$ python -q
>>> import numpy as np
>>> from numpy import linalg as LA
>>> np.set_printoptions(suppress=True, linewidth=100)
>>> def rd(a):
...     return np.round(a, 2) + 0
... 
>>> arr = np.load("test6.npy")
>>> arr
array([[ -9, -28,  -7],
       [ -4, -32,  -8],
       [  0,   0,   0],
       [ -2, -12,  -3]])
>>> # looks like rank 2
>>> U, sig, Vt = LA.svd(arr)
>>> vecs = Vt[:(sig > 1e-8).sum()]
>>> rng = np.random.default_rng(300)
>>> x0 = arr[0] + 5 * arr[3] + rng.integers(2) * np.eye(3)[1]
>>> x0
array([-19., -88., -22.])
>>> LA.matrix_rank(np.vstack([arr, x0]))
np.int64(2)
>>> rd(LA.norm(x0 - vecs.T @ vecs @ x0))
np.float64(0.0)
>>> np.allclose(vecs.T @ vecs @ x0, x0)
True
>>> rd(np.diag(vecs.T @ vecs))
array([1.  , 0.94, 0.06])
>>> Y = np.array([[-2, -5, -5, 0], [1, -5, 3, 0], [3, -2, -2, 2], [-4, -5, 3, 2]])
>>> Y[-1] = Y[0]
>>> m1 = Y + 0.1 * np.eye(4)
>>> m1
array([[-1.9, -5. , -5. ,  0. ],
       [ 1. , -4.9,  3. ,  0. ],
       [ 3. , -2. , -1.9,  2. ],
       [-2. , -5. , -5. ,  0.1]])
>>> Y = m1 / np.sqrt((m1 ** 2).mean(axis=1, keepdims=True))
>>> rd(Y[0])
array([-0.52, -1.37, -1.37,  0.  ])
>>> arr - arr[0]
array([[ 0,  0,  0],
       [ 5, -4, -1],
       [ 9, 28,  7],
       [ 7, 16,  4]])
>>> np.count_nonzero(arr)
np.int64(9)
>>> np.unravel_index(np.abs(arr).argmax(), arr.shape)
(np.int64(1), np.int64(1))
>>> arr.sum(axis=1)
array([-44, -44,   0, -17])
>>> np.diff(arr, axis=0)
array([[  5,  -4,  -1],
       [  4,  32,   8],
       [ -2, -12,  -3]])
>>> data = np.loadtxt("a.csv", delimiter=",")
>>> data
array([[-3., -1.],
       [-3., -1.],
       [ 2., -1.]])
>>> # row 1 repeats row 0
>>> proj = data @ LA.solve(data.T @ data, data.T)
>>> np.diag(proj)
array([0.5, 0.5, 1. ])
>>> proj
array([[0.5, 0.5, 0. ],
       [0.5, 0.5, 0. ],
       [0. , 0. , 1. ]])
>>> (np.eye(3) - proj) @ data
array([[0., 0.],
       [0., 0.],
       [0., 0.]])
>>> np.allclose(proj @ proj, proj)
True
>>> rd(LA.eigvalsh(proj))
array([0., 1., 1.])
>>> q, Rm = LA.qr(data)
>>> np.allclose(Rm.T @ Rm, data.T @ data)
True
>>> rd(abs(Rm[0, 0])), rd(LA.norm(data[:, 0]))
(np.float64(4.69), np.float64(4.69))
>>> q.shape, Rm.shape
((3, 2), (2, 2))
>>> rd(q @ Rm)
array([[-3., -1.],
       [-3., -1.],
       [ 2., -1.]])
>>> rd(q.T @ q)
array([[1., 0.],
       [0., 1.]])
>>> rd(np.abs(np.diag(Rm)))
array([4.69, 1.51])
>>> np.trace(q @ q.T)
np.float64(2.0)
>>> x0 = np.array([3, -3])
>>> target = data @ x0
>>> b, lr = np.zeros(2), 1 / LA.norm(data, 2) ** 2
>>> for i in range(6):
...     b -= lr * data.T @ (data @ b - target)
...     if i % 2 == 0: print(i, round(LA.norm(data @ b - target), 2))
... 
0 4.73
2 3.86
4 3.16
>>> rd(b)
array([ 2.62, -1.11])
>>> U, sig, Vt = LA.svd(data, full_matrices=False)
>>> rd(U.T @ data @ Vt.T)
array([[4.78, 0.  ],
       [0.  , 1.48]])
>>> (sig > 1e-8).sum()
np.int64(2)
>>> U.shape, sig.shape, Vt.shape
((3, 2), (2,), (2, 2))
>>> Y = data[0, 0] * data[1:] - np.outer(data[1:, 0], data[0])
>>> Y
array([[0., 0.],
       [0., 5.]])
>>> LA.matrix_rank(Y), LA.matrix_rank(data)
(np.int64(1), np.int64(2))
>>> M = np.loadtxt("mat.csv", delimiter=",")
>>> M
array([[  0.02,  -6.62,   3.5 ],
       [  8.45,   9.04,   3.1 ],
       [  1.77,  -0.31,   0.04],
       [  2.  ,   7.23,  -1.04],
       [ -2.32,  -0.78,   2.82],
       [  1.7 ,  -0.95,   2.71],
       [  1.57,  -4.77,   1.07],
       [ 16.08,  -2.05,   1.19],
       [  7.12,  -0.59,  -3.22],
       [-11.3 ,  -1.84,   3.44],
       [-11.63,   4.71,   4.61],
       [-10.46,  -7.09,   6.84],
       [ -1.07,  -6.2 , -10.49],
       [  4.88,   7.01,  -3.89],
       [  0.45,  -5.52,  -2.88],
       [  0.45,   0.12,  -3.25],
       [  0.7 ,  -5.32,   1.68],
       [  4.83,   0.83,   9.4 ],
       [  1.78,  -4.6 ,   2.22],
       [ -5.17,   2.25,  -5.08],
       [ -4.13,   0.63,  -8.42],
       [ -1.43,  -2.75,   2.15],
       [  1.34,   6.46,  -3.8 ]])
>>> proj = M @ LA.solve(M.T @ M, M.T)
>>> LA.matrix_rank(np.eye(23) - proj)
np.int64(20)
>>> rd(LA.eigvalsh(proj))
array([0., 0., 0., 0., 0., 0., 0., 0., 0., 0., 0., 0., 0., 0., 0., 0., 0., 0., 0., 0., 1., 1., 1.])
>>> rd(np.trace(proj))
np.float64(3.0)
>>> np.allclose(proj @ proj, proj)
True
>>> rd(proj @ M[:, 1])
array([-6.62,  9.04, -0.31,  7.23, -0.78, -0.95, -4.77, -2.05, -0.59, -1.84,  4.71, -7.09, -6.2 ,
        7.01, -5.52,  0.12, -5.32,  0.83, -4.6 ,  2.25,  0.63, -2.75,  6.46])
